% python3 -q
>>> import numpy as np
>>> import numpy.linalg as la
>>> np.set_printoptions(suppress=True, linewidth=200)
>>> def rd(a):
...     return np.round(a, 3) + 0
... 
>>> F = np.load("a.npy")
>>> F
array([[ 2.,  2., -3.,  3.],
       [ 0.,  2.,  2.,  1.],
       [ 0.,  0.,  2.,  0.],
       [ 0.,  1.,  2.,  2.]])
>>> rd(la.det(F.T))
np.float64(12.0)
>>> rd(la.eigvals(F))
array([2., 3., 1., 2.])
>>> np.einsum("ij,ji->", F, F)
np.float64(18.0)
>>> np.kron(np.eye(2, dtype=int), F)
array([[ 2.,  2., -3.,  3.,  0.,  0., -0.,  0.],
       [ 0.,  2.,  2.,  1.,  0.,  0.,  0.,  0.],
       [ 0.,  0.,  2.,  0.,  0.,  0.,  0.,  0.],
       [ 0.,  1.,  2.,  2.,  0.,  0.,  0.,  0.],
       [ 0.,  0., -0.,  0.,  2.,  2., -3.,  3.],
       [ 0.,  0.,  0.,  0.,  0.,  2.,  2.,  1.],
       [ 0.,  0.,  0.,  0.,  0.,  0.,  2.,  0.],
       [ 0.,  0.,  0.,  0.,  0.,  1.,  2.,  2.]])
>>> M2 = la.inv(F)
>>> rd(la.cond(F))
np.float64(10.167)
>>> rd(la.det(F) * la.det(M2))
np.float64(1.0)
>>> rd(F @ M2)
array([[1., 0., 0., 0.],
       [0., 1., 0., 0.],
       [0., 0., 1., 0.],
       [0., 0., 0., 1.]])
>>> O, V = la.qr(F[:, :3])[0], la.qr(F[:, 3:])[0]
>>> sigma = la.svd(O.T @ V, compute_uv=False)
>>> rd(sigma)
array([0.945])
>>> rd(la.norm(O @ O.T - V @ V.T, 2))
np.float64(1.0)
>>> rd(np.degrees(np.arccos(sigma.clip(0, 1))))
array([19.107])
>>> arr = np.loadtxt("mat.csv", delimiter=",")
>>> arr
array([[0., 0., 0., 0.],
       [0., 0., 1., 0.],
       [0., 1., 0., 0.],
       [0., 0., 0., 0.]])
>>> proj = np.triu(np.array([[0, 2, 0, 0], [1, -2, -1, -1], [1, -1, 2, 2], [-2, -1, 2, -2]]), 1) + np.eye(4)
>>> M2 = proj @ arr @ la.inv(proj)
>>> np.poly(M2)
array([ 1.,  0., -1.,  0.,  0.])
>>> M2
array([[ 0.,  0.,  2., -4.],
       [ 0., -1.,  0., -1.],
       [ 0.,  1.,  1., -1.],
       [ 0.,  0.,  0.,  0.]])
>>> np.trace(M2), np.trace(arr)
(np.float64(0.0), np.float64(0.0))
